$ python3 -q
>>> import numpy as np
>>> np.set_printoptions(precision=1, suppress=True, linewidth=100, floatmode="fixed")
>>> M = np.load("m.npy")
>>> M
array([[ 0,  1,  1,  0],
       [ 4,  5,  5,  4],
       [ 5,  6,  6,  5],
       [ 0,  1,  1,  0],
       [-2, -1, -1, -2],
       [ 4,  5,  5,  4]])
>>> x0 = np.array([6, 4, 9, 4])
>>> M * x0
array([[  0,   4,   9,   0],
       [ 24,  20,  45,  16],
       [ 30,  24,  54,  20],
       [  0,   4,   9,   0],
       [-12,  -4,  -9,  -8],
       [ 24,  20,  45,  16]])
>>> M @ x0
array([ 13, 105, 128,  13, -33, 105])
>>> (M * x0).sum(axis=1)
array([ 13, 105, 128,  13, -33, 105])
>>> (M @ x0).argmax()
np.int64(2)
>>> np.sign((M @ x0).round(6))
array([ 1,  1,  1,  1, -1,  1])
>>> M @ (2 * x0)
array([ 26, 210, 256,  26, -66, 210])
>>> print(M @ np.ones(4))
[ 2.0 18.0 22.0  2.0 -6.0 18.0]
>>> Uu, s, vt = np.linalg.svd(M)
>>> evecs = vt[:(s > 1e-8).sum()]
>>> rng = np.random.default_rng(7401)
>>> x0 = M[3] + 2 * M[4] + rng.integers(2) * np.eye(4)[3]
>>> x0
array([-4.0, -1.0, -1.0, -4.0])
>>> np.round(evecs.T @ evecs, 1) + 0
array([[0.5, 0.0, 0.0, 0.5],
       [0.0, 0.5, 0.5, 0.0],
       [0.0, 0.5, 0.5, 0.0],
       [0.5, 0.0, 0.0, 0.5]])
>>> print(round(float(np.linalg.norm(x0 - evecs.T @ evecs @ x0)), 1))
0.0
>>> print(np.linalg.matrix_rank(np.vstack([M, x0])))
2
>>> J = np.loadtxt("out10.csv", delimiter=",")
>>> J
array([[ 0.8,  2.4, -0.1,  0.5,  1.0],
       [ 0.7,  0.8,  0.3,  0.1,  0.2],
       [-0.9, -1.1, -0.4, -0.2, -0.3],
       [-2.5, -5.9, -0.2, -1.2, -2.4],
       [ 0.7,  2.1, -0.1,  0.4,  0.9]])
>>> rk = np.linalg.matrix_rank(J)
>>> rk
np.int64(2)
>>> null = np.linalg.svd(J)[2][rk:].T
>>> np.round(J @ null, 1) + 0
array([[0.0, 0.0, 0.0],
       [0.0, 0.0, 0.0],
       [0.0, 0.0, 0.0],
       [0.0, 0.0, 0.0],
       [0.0, 0.0, 0.0]])
>>> [int(np.linalg.matrix_rank(np.delete(J, i, axis=0))) for i in range(5)]
[2, 2, 2, 2, 2]
>>> print(np.round(null @ null.T, 1) + 0)
[[ 0.4 -0.2 -0.4  0.0  0.1]
 [-0.2  0.2  0.1 -0.2 -0.3]
 [-0.4  0.1  0.6  0.1  0.2]
 [ 0.0 -0.2  0.1  1.0 -0.1]
 [ 0.1 -0.3  0.2 -0.1  0.8]]
>>> np.linalg.matrix_rank(J.T @ J), np.linalg.matrix_rank(J @ J.T)
(np.int64(2), np.int64(2))
>>> [int(np.linalg.matrix_rank(J[:, :j + 1])) for j in range(5)]
[1, 2, 2, 2, 2]
>>> print([int(np.linalg.matrix_rank(J[:i])) for i in range(1, len(J) + 1)])
[1, 2, 2, 2, 2]
>>> idx = rng.permutation(5)
>>> print(idx)
[2 1 3 4 0]
>>> Y = J[idx][:, idx]
>>> Y
array([[-0.4, -1.1, -0.2, -0.3, -0.9],
       [ 0.3,  0.8,  0.1,  0.2,  0.7],
       [-0.2, -5.9, -1.2, -2.4, -2.5],
       [-0.1,  2.1,  0.4,  0.9,  0.7],
       [-0.1,  2.4,  0.5,  1.0,  0.8]])
>>> round(float(np.trace(Y)), 1)
0.9
>>> np.diag(Y)
array([-0.4,  0.8, -1.2,  0.9,  0.8])
>>> np.allclose(Y, J)
False
>>> np.round(np.sort(np.abs(np.linalg.eigvals(Y))), 1) + 0
array([0.0, 0.0, 0.0, 0.6, 1.5])
>>> np.linalg.matrix_rank(M, rtol=0.1)
np.int64(2)
>>> np.round(np.linalg.norm(M, 2) / np.linalg.norm(M), 1)
np.float64(1.0)
>>> np.argsort(-np.linalg.norm(M, axis=0).round(6), kind="stable")[:3]
array([1, 2, 0])
>>> Uu, s, vt = np.linalg.svd(J)
>>> np.argmax(s[:-1] / (s[1:] + 1e-6)) + 1
np.int64(2)
>>> Y = Uu[:, :2] @ np.diag(s[:2]) @ vt[:2]
>>> round(np.abs(J - Y).max(), 1)
np.float64(0.0)
>>> Uu, s, vt = np.linalg.svd(J)
>>> evecs = vt[:(s > 1e-8).sum()]
>>> x0 = J[2] + 5 * J[3] + rng.integers(2) * np.eye(5)[3]
>>> x0
array([-13.4, -30.5,  -1.2,  -5.1, -12.2])
>>> np.round(np.linalg.norm(x0 - evecs.T @ evecs @ x0), 1)
np.float64(1.0)
>>> F = np.load("sample5.npy")
>>> F
array([[-2.1,  0.8,  0.6,  0.9, -3.5],
       [ 0.8,  1.5,  1.1,  0.2, -0.5],
       [ 0.6,  1.1, -0.2,  0.3, -1.6],
       [ 0.9,  0.2,  0.3,  1.0,  0.2],
       [-3.5, -0.5, -1.6,  0.2, -0.1]])
>>> w, evecs = np.linalg.eigh(F)
>>> x0 = np.array([5, 5, 6, 3, 3])
>>> round(float(x0 @ F @ x0 / (x0 @ x0)), 1), np.round(w[0], 1), round(float(w[-1]), 1)
(-0.0, np.float64(-4.9), 4.1)
>>> print(evecs * np.maximum(w, 0) @ evecs.T)
[[ 1.0  0.6  0.8  0.4 -1.3]
 [ 0.6  1.6  0.8  0.2 -0.8]
 [ 0.8  0.8  0.7  0.2 -1.0]
 [ 0.4  0.2  0.2  1.1 -0.2]
 [-1.3 -0.8 -1.0 -0.2  1.7]]
>>> (np.sign(evecs[:, -1].round(6)) == np.sign(evecs[0, -1].round(6))).astype(int)
array([1, 1, 1, 1, 0])
>>> x0 = np.array([3, 1, 3, 1, 3])
>>> y = F @ x0
>>> y
array([-13.3,   5.9,  -2.2,   5.4, -15.9])
>>> np.round(np.linalg.solve(F, F[:, 0]), 1) + 0
array([1.0, 0.0, 0.0, 0.0, 0.0])
>>> np.linalg.solve(F, y + F[:, 2])
array([3.0, 1.0, 4.0, 1.0, 3.0])
>>> np.linalg.solve(F, -1 * y)
array([-3.0, -1.0, -3.0, -1.0, -3.0])
>>> K = np.load("dump.npy")
>>> print(K)
[[ 6.7  0.6 -1.7]
 [ 0.6  6.4 -0.8]
 [-1.7 -0.8  3.9]]
>>> Y = np.linalg.inv(K)
>>> np.linalg.inv(Y)
array([[ 6.7,  0.6, -1.7],
       [ 0.6,  6.4, -0.8],
       [-1.7, -0.8,  3.9]])
>>> print((np.abs(Y) > 1e-9).astype(int))
[[1 1 1]
 [1 1 1]
 [1 1 1]]
>>> np.round(K @ Y, 1) + 0
array([[1.0, 0.0, 0.0],
       [0.0, 1.0, 0.0],
       [0.0, 0.0, 1.0]])
>>> np.linalg.det(K) * Y
array([[24.3, -1.0, 10.4],
       [-1.0, 23.2,  4.3],
       [10.4,  4.3, 42.5]])
>>> round(np.linalg.cond(K), 1)
np.float64(2.6)
>>> print(np.round(np.linalg.det(K) * np.linalg.det(Y), 1))
1.0
>>> x0 = np.array([8, 4, 5])
>>> y = K @ x0
>>> print(y)
[47.5 26.4  2.7]
>>> print(np.linalg.solve(K, y + K[:, 1]))
[8.0 5.0 5.0]
>>> np.round(np.linalg.solve(K.T, K[0]), 1) + 0
array([1.0, 0.0, 0.0])
>>> np.linalg.solve(K, y)
array([8.0, 4.0, 5.0])
>>> Q, evecs = np.linalg.qr(K[:, :1])[0], np.linalg.qr(K[:, 1:])[0]
>>> s = np.linalg.svd(Q.T @ evecs, compute_uv=False)
>>> print(s)
[0.6]
>>> (s > 0.9).sum()
np.int64(0)
>>> print(round(np.linalg.norm(Q @ Q.T - evecs @ evecs.T, 2), 1))
1.0
>>> A = np.loadtxt("arr.csv", delimiter=",")
>>> A
array([[7.0, 0.0, 0.0, 0.0, 0.0, 0.0],
       [0.0, 8.0, 0.0, 0.0, 0.0, 0.0],
       [0.0, 0.0, 5.0, 0.0, 0.0, 0.0],
       [0.0, 0.0, 0.0, 3.0, 0.0, 0.0],
       [0.0, 0.0, 0.0, 0.0, 1.0, 0.0],
       [0.0, 0.0, 0.0, 0.0, 0.0, 2.0]])
>>> Q, evecs = np.linalg.qr(A[:, :1])[0], np.linalg.qr(A[:, 1:])[0]
>>> s = np.linalg.svd(Q.T @ evecs, compute_uv=False)
>>> round(np.linalg.norm(Q @ Q.T - evecs @ evecs.T, 2), 1)
np.float64(1.0)
>>> (s > 0.9).sum()
np.int64(0)
>>> np.degrees(np.arccos(s.clip(0, 1)))
array([90.0])
>>> np.linalg.svd(A, compute_uv=False)
array([8.0, 7.0, 5.0, 3.0, 2.0, 1.0])
>>> A[:, 3] @ A[:, 2]
np.float64(0.0)
>>> A @ A.T
array([[49.0,  0.0,  0.0,  0.0,  0.0,  0.0],
       [ 0.0, 64.0,  0.0,  0.0,  0.0,  0.0],
       [ 0.0,  0.0, 25.0,  0.0,  0.0,  0.0],
       [ 0.0,  0.0,  0.0,  9.0,  0.0,  0.0],
       [ 0.0,  0.0,  0.0,  0.0,  1.0,  0.0],
       [ 0.0,  0.0,  0.0,  0.0,  0.0,  4.0]])
>>> print(A.T @ A)
[[49.0  0.0  0.0  0.0  0.0  0.0]
 [ 0.0 64.0  0.0  0.0  0.0  0.0]
 [ 0.0  0.0 25.0  0.0  0.0  0.0]
 [ 0.0  0.0  0.0  9.0  0.0  0.0]
 [ 0.0  0.0  0.0  0.0  1.0  0.0]
 [ 0.0  0.0  0.0  0.0  0.0  4.0]]
>>> (np.linalg.matrix_power((A != 0) + (A.T != 0) + np.eye(6), 6) > 0).astype(int)
array([[1, 0, 0, 0, 0, 0],
       [0, 1, 0, 0, 0, 0],
       [0, 0, 1, 0, 0, 0],
       [0, 0, 0, 1, 0, 0],
       [0, 0, 0, 0, 1, 0],
       [0, 0, 0, 0, 0, 1]])
>>> w, evecs = np.linalg.eigh(A)
>>> np.linalg.svd(A, compute_uv=False)
array([8.0, 7.0, 5.0, 3.0, 2.0, 1.0])
>>> np.linalg.eigvalsh(A @ A)
array([ 1.0,  4.0,  9.0, 25.0, 49.0, 64.0])
>>> np.unique(w.round(6) + 0, return_counts=True)[1]
array([1, 1, 1, 1, 1, 1])
>>> w, evecs = np.linalg.eigh(A)
>>> x0 = np.array([2, 2, 3, 1, 2, -1])
>>> print(round(float(x0 @ A @ x0 / (x0 @ x0)), 1), w[0], w[-1])
5.0 1.0 8.0
>>> evecs * np.maximum(w, 0) @ evecs.T
array([[7.0, 0.0, 0.0, 0.0, 0.0, 0.0],
       [0.0, 8.0, 0.0, 0.0, 0.0, 0.0],
       [0.0, 0.0, 5.0, 0.0, 0.0, 0.0],
       [0.0, 0.0, 0.0, 3.0, 0.0, 0.0],
       [0.0, 0.0, 0.0, 0.0, 1.0, 0.0],
       [0.0, 0.0, 0.0, 0.0, 0.0, 2.0]])
